$ python -q
>>> import numpy as np
>>> from numpy import linalg as LA
>>> np.set_printoptions(precision=4, suppress=True, linewidth=100, sign=" ")
>>> tidy = lambda a: np.round(a, 4) + 0
>>> M = np.array([[4, 2, -1, -1, 1, 0, 4, 3, 0, -1],
...     [5, 3, 0, 0, 2, 1, 5, 4, 1, 0],
...     [6, 4, 1, 1, 3, 2, 6, 5, 2, 1]])
>>> # rank 2
>>> LA.cond(M) > 100
np.True_
>>> rank = LA.matrix_rank(M)
>>> rank
np.int64(2)
>>> ns = LA.svd(M)[2][rank:].T
>>> [int(LA.matrix_rank(M[:i])) for i in range(1, len(M) + 1)]
[1, 2, 2]
>>> left, s, VT = LA.svd(M)
>>> V = VT[:(s > 1e-8).sum()]
>>> rng = np.random.default_rng(36763)
>>> x0 = M[1] + 3 * M[2] + rng.integers(2) * np.eye(10)[9]
>>> x0
array([ 23.,  15.,   3.,   3.,  11.,   7.,  23.,  19.,   7.,   3.])
>>> np.allclose(V.T @ V @ x0, x0)
True
>>> left, s, VT = LA.svd(M)
>>> np.argmax(s[:-1] / (s[1:] + 1e-6)) + 1
np.int64(2)
>>> Y = left[:, :2] @ np.diag(s[:2]) @ VT[:2]
>>> tidy(LA.norm(M - Y) / LA.norm(M))
np.float64(0.0)
>>> tidy(Y)
array([[ 4.,  2., -1., -1.,  1.,  0.,  4.,  3.,  0., -1.],
       [ 5.,  3.,  0.,  0.,  2.,  1.,  5.,  4.,  1.,  0.],
       [ 6.,  4.,  1.,  1.,  3.,  2.,  6.,  5.,  2.,  1.]])
>>> LA.matrix_rank(Y)
np.int64(2)
>>> M.sum(axis=0)
array([ 15,   9,   0,   0,   6,   3,  15,  12,   3,   0])
>>> M - M[0]
array([[ 0,  0,  0,  0,  0,  0,  0,  0,  0,  0],
       [ 1,  1,  1,  1,  1,  1,  1,  1,  1,  1],
       [ 2,  2,  2,  2,  2,  2,  2,  2,  2,  2]])
>>> LA.matrix_rank(M)
np.int64(2)
>>> K = np.load("test5.npy")
>>> tidy(K)
array([[ 0.9948, -0.0571, -0.026 , -0.026 , -0.0156, -0.0468, -0.0571, -0.0052, -0.0052],
       [-0.0571,  0.3714, -0.2857, -0.2857, -0.1714, -0.5143, -0.6286, -0.0571, -0.0571],
       [-0.026 , -0.2857,  0.8701, -0.1299, -0.0779, -0.2338, -0.2857, -0.026 , -0.026 ],
       [-0.026 , -0.2857, -0.1299,  0.8701, -0.0779, -0.2338, -0.2857, -0.026 , -0.026 ],
       [-0.0156, -0.1714, -0.0779, -0.0779,  0.9532, -0.1403, -0.1714, -0.0156, -0.0156],
       [-0.0468, -0.5143, -0.2338, -0.2338, -0.1403,  0.5792, -0.5143, -0.0468, -0.0468],
       [-0.0571, -0.6286, -0.2857, -0.2857, -0.1714, -0.5143,  0.3714, -0.0571, -0.0571],
       [-0.0052, -0.0571, -0.026 , -0.026 , -0.0156, -0.0468, -0.0571,  0.9948, -0.0052],
       [-0.0052, -0.0571, -0.026 , -0.026 , -0.0156, -0.0468, -0.0571, -0.0052,  0.9948]])
>>> tidy((K + K.T) / 2)
array([[ 0.9948, -0.0571, -0.026 , -0.026 , -0.0156, -0.0468, -0.0571, -0.0052, -0.0052],
       [-0.0571,  0.3714, -0.2857, -0.2857, -0.1714, -0.5143, -0.6286, -0.0571, -0.0571],
       [-0.026 , -0.2857,  0.8701, -0.1299, -0.0779, -0.2338, -0.2857, -0.026 , -0.026 ],
       [-0.026 , -0.2857, -0.1299,  0.8701, -0.0779, -0.2338, -0.2857, -0.026 , -0.026 ],
       [-0.0156, -0.1714, -0.0779, -0.0779,  0.9532, -0.1403, -0.1714, -0.0156, -0.0156],
       [-0.0468, -0.5143, -0.2338, -0.2338, -0.1403,  0.5792, -0.5143, -0.0468, -0.0468],
       [-0.0571, -0.6286, -0.2857, -0.2857, -0.1714, -0.5143,  0.3714, -0.0571, -0.0571],
       [-0.0052, -0.0571, -0.026 , -0.026 , -0.0156, -0.0468, -0.0571,  0.9948, -0.0052],
       [-0.0052, -0.0571, -0.026 , -0.026 , -0.0156, -0.0468, -0.0571, -0.0052,  0.9948]])
>>> tidy(LA.matrix_power(K, 3))
array([[ 0.9948, -0.0571, -0.026 , -0.026 , -0.0156, -0.0468, -0.0571, -0.0052, -0.0052],
       [-0.0571,  0.3714, -0.2857, -0.2857, -0.1714, -0.5143, -0.6286, -0.0571, -0.0571],
       [-0.026 , -0.2857,  0.8701, -0.1299, -0.0779, -0.2338, -0.2857, -0.026 , -0.026 ],
       [-0.026 , -0.2857, -0.1299,  0.8701, -0.0779, -0.2338, -0.2857, -0.026 , -0.026 ],
       [-0.0156, -0.1714, -0.0779, -0.0779,  0.9532, -0.1403, -0.1714, -0.0156, -0.0156],
       [-0.0468, -0.5143, -0.2338, -0.2338, -0.1403,  0.5792, -0.5143, -0.0468, -0.0468],
       [-0.0571, -0.6286, -0.2857, -0.2857, -0.1714, -0.5143,  0.3714, -0.0571, -0.0571],
       [-0.0052, -0.0571, -0.026 , -0.026 , -0.0156, -0.0468, -0.0571,  0.9948, -0.0052],
       [-0.0052, -0.0571, -0.026 , -0.026 , -0.0156, -0.0468, -0.0571, -0.0052,  0.9948]])
>>> tidy(LA.norm(M) ** 2 / LA.norm(M, 2) ** 2)
np.float64(1.0342)
>>> tidy(LA.norm(M, 1)), tidy(LA.norm(M, np.inf))
(np.float64(15.0), np.float64(31.0))
>>> tidy(LA.norm(M, 2))
np.float64(15.9466)
>>> tidy(LA.norm(M, axis=1))
array([  7.    ,   9.    ,  11.5326])
>>> tidy(LA.norm(M, axis=0))
array([ 8.775 ,  5.3852,  1.4142,  1.4142,  3.7417,  2.2361,  8.775 ,  7.0711,  2.2361,  1.4142])
>>> M[1] @ M[0]
np.int64(60)
>>> tidy(LA.norm(M, "nuc"))
np.float64(18.8973)
>>> LA.norm(M, axis=1).argmax()
np.int64(2)
>>> x0 = np.array([1, -3, -2, -1, -3, -3, 2, 1, 3])
>>> [p for p in range(1, 25) if np.allclose(LA.matrix_power(K, p), np.eye(9))]
[2, 4, 6, 8, 10, 12, 14, 16, 18, 20, 22, 24]
>>> tidy(LA.inv(K))
array([[ 0.9948, -0.0571, -0.026 , -0.026 , -0.0156, -0.0468, -0.0571, -0.0052, -0.0052],
       [-0.0571,  0.3714, -0.2857, -0.2857, -0.1714, -0.5143, -0.6286, -0.0571, -0.0571],
       [-0.026 , -0.2857,  0.8701, -0.1299, -0.0779, -0.2338, -0.2857, -0.026 , -0.026 ],
       [-0.026 , -0.2857, -0.1299,  0.8701, -0.0779, -0.2338, -0.2857, -0.026 , -0.026 ],
       [-0.0156, -0.1714, -0.0779, -0.0779,  0.9532, -0.1403, -0.1714, -0.0156, -0.0156],
       [-0.0468, -0.5143, -0.2338, -0.2338, -0.1403,  0.5792, -0.5143, -0.0468, -0.0468],
       [-0.0571, -0.6286, -0.2857, -0.2857, -0.1714, -0.5143,  0.3714, -0.0571, -0.0571],
       [-0.0052, -0.0571, -0.026 , -0.026 , -0.0156, -0.0468, -0.0571,  0.9948, -0.0052],
       [-0.0052, -0.0571, -0.026 , -0.026 , -0.0156, -0.0468, -0.0571, -0.0052,  0.9948]])
>>> tidy(np.abs(LA.eigvals(K)))
array([ 1.,  1.,  1.,  1.,  1.,  1.,  1.,  1.,  1.])
>>> tidy(LA.norm(x0)), tidy(LA.norm(K @ x0))
(np.float64(6.8557), np.float64(6.8557))
>>> 9 - LA.matrix_rank(K - np.eye(9), tol=1e-8)
np.int64(8)
>>> Y = np.array([[1, 0, -1, -2], [-2, 2, -1, 2], [-1, 0, -1, -1], [-2, 0, -1, -1]])
>>> W0 = np.triu(Y)
>>> W0
array([[ 1,  0, -1, -2],
       [ 0,  2, -1,  2],
       [ 0,  0, -1, -1],
       [ 0,  0,  0, -1]])
>>> # triangular: eigenvalues sit on the diagonal
>>> ev, V = LA.eig(W0)
>>> W0 @ V[:, 0] - ev[0] * V[:, 0]
array([ 0.,  0.,  0.,  0.])
>>> tidy(np.sort(LA.eigvals(LA.inv(W0))))
array([-1. , -1. ,  0.5,  1. ])
>>> ev
array([ 1.,  2., -1., -1.])
>>> tidy(np.sort(LA.eigvals(W0 @ W0)))
array([ 1.,  1.,  1.,  4.])
>>> tidy(np.sort(LA.eigvals(W0.T)))
array([-1., -1.,  1.,  2.])
>>> hat = np.triu(np.array([[-2, 3, 5, 0], [3, 1, 2, 5], [3, 4, -3, -3], [1, -3, 1, 0]]), 1) + np.eye(4)
>>> Y = hat @ W0 @ LA.inv(hat)
>>> np.trace(Y), np.trace(W0)
(np.float64(1.0), np.int64(1))
>>> hat @ W0 - W0 @ hat
array([[  0.,   3., -13.,  -2.],
       [  0.,   0.,  -6., -20.],
       [  0.,   0.,   0.,   0.],
       [  0.,   0.,   0.,   0.]])
>>> LA.matrix_rank(Y)
np.int64(4)
>>> Y = np.array([[-4, -3], [-2, 2], [4, 1], [0, 0]])
>>> W0 @ Y
array([[-8, -4],
       [-8,  3],
       [-4, -1],
       [ 0,  0]])
>>> np.einsum("ij->j", W0)
array([ 1,  2, -3, -2])
>>> np.einsum("ij,ij->i", W0, W0)
array([ 6,  9,  2,  1])
>>> np.vstack([W0, Y.T]).shape
(6, 4)
>>> arr = np.load("a.npy")
>>> arr
array([[ 0,  0,  0,  0,  0,  1,  1],
       [ 0,  0,  0,  1,  0,  1,  0],
       [ 0,  0,  0,  0,  0,  1,  0],
       [ 0,  1,  0,  0,  0,  0,  0],
       [ 0,  0,  0,  0,  0,  0,  0],
       [ 1,  1,  1,  0,  0,  0,  0],
       [ 1,  0,  0,  0,  0,  0,  0]])
>>> # rank 6
>>> np.argwhere(np.triu(arr))
array([[ 0,  5],
       [ 0,  6],
       [ 1,  3],
       [ 1,  5],
       [ 2,  5]])
>>> np.trace(arr @ arr @ arr) // 6
np.int64(0)
>>> arr @ arr
array([[ 2,  1,  1,  0,  0,  0,  0],
       [ 1,  2,  1,  0,  0,  0,  0],
       [ 1,  1,  1,  0,  0,  0,  0],
       [ 0,  0,  0,  1,  0,  1,  0],
       [ 0,  0,  0,  0,  0,  0,  0],
       [ 0,  0,  0,  1,  0,  3,  1],
       [ 0,  0,  0,  0,  0,  1,  1]])
>>> Lm = np.diag(arr.sum(axis=1)) - arr
>>> tidy(LA.eigvalsh(Lm))
array([ 0.    ,  0.    ,  0.382 ,  0.6972,  2.    ,  2.618 ,  4.3028])
>>> (LA.eigvalsh(Lm) < 1e-8).sum()
np.int64(2)
>>> LA.matrix_rank(Lm)
np.int64(5)
>>> ev, V = LA.eigh(arr)
>>> tidy(ev.sum()), np.trace(arr)
(np.float64(0.0), np.int64(0))
>>> tidy(ev)
array([-1.9319, -1.    , -0.5176,  0.    ,  0.5176,  1.    ,  1.9319])
>>> tidy(LA.svd(arr, compute_uv=False))
array([ 1.9319,  1.9319,  1.    ,  1.    ,  0.5176,  0.5176,  0.    ])
>>> tidy(V.T @ V)
array([[ 1.,  0.,  0.,  0.,  0.,  0.,  0.],
       [ 0.,  1.,  0.,  0.,  0.,  0.,  0.],
       [ 0.,  0.,  1.,  0.,  0.,  0.,  0.],
       [ 0.,  0.,  0.,  1.,  0.,  0.,  0.],
       [ 0.,  0.,  0.,  0.,  1.,  0.,  0.],
       [ 0.,  0.,  0.,  0.,  0.,  1.,  0.],
       [ 0.,  0.,  0.,  0.,  0.,  0.,  1.]])
>>> tidy(LA.eigvalsh(arr + -1 * np.eye(7)))
array([-2.9319, -2.    , -1.5176, -1.    , -0.4824,  0.    ,  0.9319])
>>> w1 = np.array([[0, 1, 1, -1, -1],
...     [1, -1, 0, 1, 2],
...     [-2, 2, -1, 1, 2],
...     [-2, -1, -2, -1, 0],
...     [-1, -2, 1, 2, -2],
...     [1, -1, -1, -1, 1],
...     [0, -2, -1, 0, 2]])
>>> b = np.array([3, -3, -2, 4, 4])
>>> hid = np.maximum(arr @ w1 + b, 0)
>>> (hid > 0).astype(int)
array([[ 1,  0,  0,  1,  1],
       [ 1,  0,  0,  1,  1],
       [ 1,  0,  0,  1,  1],
       [ 1,  0,  0,  1,  1],
       [ 1,  0,  0,  1,  1],
       [ 1,  0,  0,  1,  1],
       [ 1,  0,  0,  1,  1]])
>>> hid
array([[ 4,  0,  0,  3,  7],
       [ 2,  0,  0,  2,  5],
       [ 4,  0,  0,  3,  5],
       [ 4,  0,  0,  5,  6],
       [ 3,  0,  0,  4,  4],
       [ 2,  0,  0,  5,  7],
       [ 3,  0,  0,  3,  3]])
>>> LA.matrix_rank(hid)
np.int64(3)
>>> (hid > 0).mean(axis=0)
array([ 1.,  0.,  0.,  1.,  1.])
>>> W2 = np.array([[4, -3, -4], [0, 5, -2], [-1, -5, -3], [3, -5, 1], [-5, -3, -1]])
>>> w1 @ W2
array([[  1,   8,  -5],
       [ -3, -19,  -3],
       [-14,  10,   6],
       [ -9,  16,  15],
       [ 11, -16,   9],
       [ -3,  -1,  -1],
       [ -9, -11,   5]])
>>> hid @ W2
array([[-10, -48, -20],
       [-11, -31, -11],
       [  0, -42, -18],
       [  1, -55, -17],
       [  4, -41, -12],
       [-12, -52, -10],
       [  6, -33, -12]])
>>> mat = np.load("m.npy")
>>> mat
array([[ 6,  8, -3,  3],
       [ 0, -6,  7,  5],
       [ 0,  0,  7, -8],
       [ 0,  0,  0, -5]])
>>> # triangular: eigenvalues sit on the diagonal
>>> np.allclose(M[:-1].T @ LA.lstsq(M[:-1].T, M[-1])[0], M[-1])
True
>>> tidy(M @ LA.pinv(M) @ M)
array([[ 4.,  2., -1., -1.,  1.,  0.,  4.,  3.,  0., -1.],
       [ 5.,  3.,  0.,  0.,  2.,  1.,  5.,  4.,  1.,  0.],
       [ 6.,  4.,  1.,  1.,  3.,  2.,  6.,  5.,  2.,  1.]])
>>> np.unique(M.round(6), axis=0).shape
(3, 10)
>>> tidy(np.trace(LA.pinv(M) @ M))
np.float64(2.0)
>>> np.abs(np.diag(LA.qr(M)[1])) > 1e-9
array([ True,  True, False])
>>> q, R = LA.qr(mat)
>>> np.allclose(R.T @ R, mat.T @ mat)
True
>>> np.trace(q @ q.T)
np.float64(4.0)
>>> R
array([[ 6.,  8., -3.,  3.],
       [ 0., -6.,  7.,  5.],
       [ 0.,  0.,  7., -8.],
       [ 0.,  0.,  0., -5.]])
>>> q
array([[ 1.,  0.,  0.,  0.],
       [-0.,  1.,  0.,  0.],
       [-0., -0.,  1.,  0.],
       [-0., -0., -0.,  1.]])
>>> abs(R[0, 0]), tidy(LA.norm(mat[:, 0]))
(np.float64(6.0), np.float64(6.0))
>>> q.shape, R.shape
((4, 4), (4, 4))
>>> m1 = np.loadtxt("w.csv", delimiter=",")
>>> m1
array([[ 0.,  2.,  1.,  2.,  1.],
       [ 1.,  0.,  2.,  1.,  2.],
       [ 2.,  1.,  0.,  2.,  1.],
       [ 1.,  2.,  1.,  0.,  2.],
       [ 2.,  1.,  2.,  1.,  0.]])
>>> tidy(LA.norm(m1, axis=0))
array([ 3.1623,  3.1623,  3.1623,  3.1623,  3.1623])
